In [1]: import numpy as np

In [2]: np.set_printoptions(precision=3, suppress=True, linewidth=200, sign=" ")

In [3]: out = np.array([[-5, -3], [1, -2]])

In [4]: data = np.triu(out, 1)

In [5]: data
Out[5]: 
array([[ 0, -3],
       [ 0,  0]])

In [6]: left, sv, vt = np.linalg.svd(data)

In [7]: vecs = vt[:(sv > 1e-8).sum()]

In [8]: rng = np.random.default_rng(93999)

In [9]: vec = data[0] + 5 * data[1] + rng.integers(2) * np.eye(2)[1]

In [10]: vec
Out[10]: array([ 0., -2.])

In [11]: vecs.T @ vecs
Out[11]: 
array([[ 0.,  0.],
       [ 0.,  1.]])

In [12]: lab = rng.permutation(2)

In [13]: lab
Out[13]: array([ 0,  1])

In [14]: out = data[lab][:, lab]

In [15]: np.diag(out)
Out[15]: array([ 0,  0])

In [16]: np.sort(np.abs(np.linalg.eigvals(out)))
Out[16]: array([ 0.,  0.])

In [17]: out
Out[17]: 
array([[ 0, -3],
       [ 0,  0]])

In [18]: data @ data
Out[18]: 
array([[ 0,  0],
       [ 0,  0]])

In [19]: np.linalg.matrix_power(data - np.diag(np.diag(data)), 2)
Out[19]: 
array([[ 0,  0],
       [ 0,  0]])

In [20]: np.sort(np.linalg.eigvals(data))
Out[20]: array([ 0.,  0.])

In [21]: [int(np.linalg.matrix_rank(np.linalg.matrix_power(data, p))) for p in range(1, 3)]
Out[21]: [1, 0]

In [22]: np.prod(np.diag(data)), round(float(np.linalg.det(data)), 3)
Out[22]: (np.int64(0), 0.0)
